In [1]: import numpy as np

In [2]: import numpy.linalg as la

In [3]: np.set_printoptions(precision=2, suppress=True, linewidth=120)

In [4]: tidy = lambda a: np.round(a, 2) + 0

In [5]: data = np.load("run11.npy")

In [6]: data
Out[6]: 
array([[ 1.6 ,  0.6 ,  0.  ,  0.6 ,  1.6 ,  1.7 ],
       [-0.7 , -0.8 , -0.4 ,  0.  ,  0.6 , -0.8 ],
       [-1.2 ,  1.7 , -0.4 , -0.4 ,  1.1 ,  0.7 ],
       [-0.49, -1.23, -0.21,  0.19,  0.52, -1.08],
       [ 1.7 ,  0.3 ,  3.1 ,  0.5 ,  0.9 ,  0.4 ]])

In [7]: M2 = data / np.sqrt((data ** 2).mean(axis=1, keepdims=True))

In [8]: tidy(la.norm(M2, axis=1))
Out[8]: array([2.45, 2.45, 2.45, 2.45, 2.45])

In [9]: tidy(M2[4])
Out[9]: array([1.12, 0.2 , 2.04, 0.33, 0.59, 0.26])

In [10]: J = np.load("sample7.npy")

In [11]: J
Out[11]: 
array([[-10.57,  -5.52,   2.57,  -5.38,  -4.28,  14.44,  -6.07],
       [-12.33,  -5.32,   2.22,  -5.88,  -3.87,  14.75,  -8.03],
       [-11.4 ,  -5.94,   3.21,  -4.68,  -2.49,  13.38,  -3.41],
       [-11.17,  -4.99,   1.58,  -6.86,  -2.96,  14.62,  -6.6 ],
       [-12.17,  -6.01,   2.45,  -5.25,  -3.63,  15.47,  -5.62],
       [-13.74,  -4.02,   4.02,  -6.4 ,  -1.1 ,  14.81,  -7.47],
       [-10.76,  -8.33,   2.55,  -4.72,  -3.59,  14.76,  -5.64],
       [-10.6 ,  -6.83,   2.14,  -5.67,  -3.6 ,  14.63,  -3.91],
       [-11.99,  -6.97,   3.71,  -6.89,  -3.36,  15.29,  -4.84],
       [-11.69,  -6.08,   3.08,  -3.22,  -4.9 ,  14.93,  -4.87],
       [-10.85,  -6.78,   3.98,  -6.78,  -2.75,  14.63,  -8.07],
       [-10.16,  -5.83,   3.75,  -6.2 ,  -3.86,  15.09,  -4.81],
       [-13.36,  -6.17,   1.31,  -6.29,  -3.04,  13.1 ,  -6.87],
       [-12.02,  -4.85,   2.34,  -7.04,  -3.55,  14.67,  -5.66],
       [-12.52,  -6.09,   3.98,  -4.87,  -2.64,  14.35,  -6.37],
       [-11.08,  -6.6 ,   3.7 ,  -6.66,  -3.3 ,  15.13,  -7.01],
       [-14.16,  -6.59,   3.58,  -6.54,  -5.56,  15.55,  -4.46],
       [-11.48,  -8.13,   1.78,  -6.45,  -3.56,  15.08,  -4.3 ],
       [-12.6 ,  -7.08,   4.57,  -7.24,  -2.35,  14.89,  -6.18],
       [-13.22,  -6.91,   5.09,  -6.99,  -2.5 ,  13.21,  -6.16]])

In [12]: x = np.array([-1, -1, 1, 3, -1, 3, -1])

In [13]: y = J @ x

In [14]: tidy(la.pinv(J) @ J)
Out[14]: 
array([[1., 0., 0., 0., 0., 0., 0.],
       [0., 1., 0., 0., 0., 0., 0.],
       [0., 0., 1., 0., 0., 0., 0.],
       [0., 0., 0., 1., 0., 0., 0.],
       [0., 0., 0., 0., 1., 0., 0.],
       [0., 0., 0., 0., 0., 1., 0.],
       [0., 0., 0., 0., 0., 0., 1.]])

In [15]: tidy(la.solve(J.T @ J, J.T @ y))
Out[15]: array([-1., -1.,  1.,  3., -1.,  3., -1.])

In [16]: rng = np.random.default_rng(674)

In [17]: y = y + 0.3 * rng.normal(size=20)

In [18]: tidy(y)
Out[18]: 
array([56.45, 58.82, 52.48, 50.76, 59.93, 55.3 , 60.45, 54.3 , 55.89, 66.04, 56.4 , 54.77, 51.31, 50.93, 59.71, 56.95,
       61.13, 55.05, 55.44, 52.62])

In [19]: beta, *_ = la.lstsq(J, y)

In [20]: tidy(la.norm(y - J @ beta))
Out[20]: np.float64(1.22)

In [21]: [round(float(la.norm(la.solve(J.T @ J + lam * np.eye(7), J.T @ y))), 2) for lam in (0, 1, 10, 100)]
Out[21]: [4.79, 4.59, 3.62, 2.62]

In [22]: beta.round()
Out[22]: array([-1., -1.,  1.,  3., -1.,  3., -1.])

In [23]: M2 = np.c_[J[:, :1] @ np.array([[3]]), np.array([-3, -2, -3, 0, -3, -2, -2, 1, -2, 3, 1, -3, -2, 1, 0, -1, 3, -2, -1, -2])]

In [24]: tidy(M2)
Out[24]: 
array([[-31.71,  -3.  ],
       [-36.99,  -2.  ],
       [-34.2 ,  -3.  ],
       [-33.51,   0.  ],
       [-36.51,  -3.  ],
       [-41.22,  -2.  ],
       [-32.28,  -2.  ],
       [-31.8 ,   1.  ],
       [-35.97,  -2.  ],
       [-35.07,   3.  ],
       [-32.55,   1.  ],
       [-30.48,  -3.  ],
       [-40.08,  -2.  ],
       [-36.06,   1.  ],
       [-37.56,   0.  ],
       [-33.24,  -1.  ],
       [-42.48,   3.  ],
       [-34.44,  -2.  ],
       [-37.8 ,  -1.  ],
       [-39.66,  -2.  ]])

In [25]: la.matrix_rank(np.c_[J, M2])
Out[25]: np.int64(8)

In [26]: tidy(la.norm(M2 - J @ la.lstsq(J, M2)[0], axis=0))
Out[26]: array([0.  , 7.42])
